$ python3 -q
>>> import numpy as np
>>> np.set_printoptions(precision=2, suppress=True, linewidth=160, floatmode="fixed")
>>> A = np.load("dump.npy")
>>> A
array([[ -0.01,  -0.01,   0.02,  -0.01,   0.01],
       [  3.02, -15.01,  15.01, -14.99,  15.03],
       [  3.05, -15.00,  15.00, -15.01,  14.99],
       [  8.01, -39.97,  40.00, -40.00,  40.01],
       [  6.00, -29.98,  30.01, -29.98,  30.02],
       [  5.03, -25.02,  25.02, -24.99,  25.00],
       [  7.00, -34.98,  35.06, -35.01,  35.02]])
>>> [round(float(x), 2) for x in np.linalg.svd(A, compute_uv=False)[:3]]
[139.28, 0.06, 0.04]
>>> left, s, VT = np.linalg.svd(A)
>>> s
array([139.28,   0.06,   0.04,   0.03,   0.02])
>>> out = left[:, :1] @ np.diag(s[:1]) @ VT[:1]
>>> out.round(2) + 0
array([[  0.00,  -0.01,   0.01,  -0.01,   0.01],
       [  3.01, -15.00,  15.02, -15.01,  15.01],
       [  3.01, -14.99,  15.01, -15.00,  15.01],
       [  8.02, -39.97,  40.01, -39.98,  40.01],
       [  6.01, -29.98,  30.01, -29.99,  30.01],
       [  5.01, -25.00,  25.02, -25.00,  25.02],
       [  7.02, -35.00,  35.03, -35.01,  35.03]])
>>> np.round(np.abs(A - out).max(), 2)
np.float64(0.04)
>>> round(float(np.linalg.norm(A - out, 2)), 2), np.round(s[1], 2)
(0.06, np.float64(0.06))
>>> np.linalg.matrix_rank(A, rtol=0.05)
np.int64(1)
>>> np.linalg.matrix_rank(out)
np.int64(1)
>>> np.linalg.norm(A, axis=0)
array([13.89, 69.26, 69.33, 69.27, 69.31])
>>> np.round(np.linalg.norm(A) ** 2 / np.linalg.norm(A, 2) ** 2, 2)
np.float64(1.0)
>>> np.round(A[3] @ A[2], 2)
np.float64(2424.13)
>>> np.round(np.linalg.norm(A, "nuc"), 2)
np.float64(139.43)
>>> np.round(np.linalg.norm(A[3], 1), 2), np.round(np.linalg.norm(A[3], np.inf), 2)
(np.float64(167.99), np.float64(40.01))
>>> np.linalg.norm(A, axis=1).argmax()
np.int64(3)
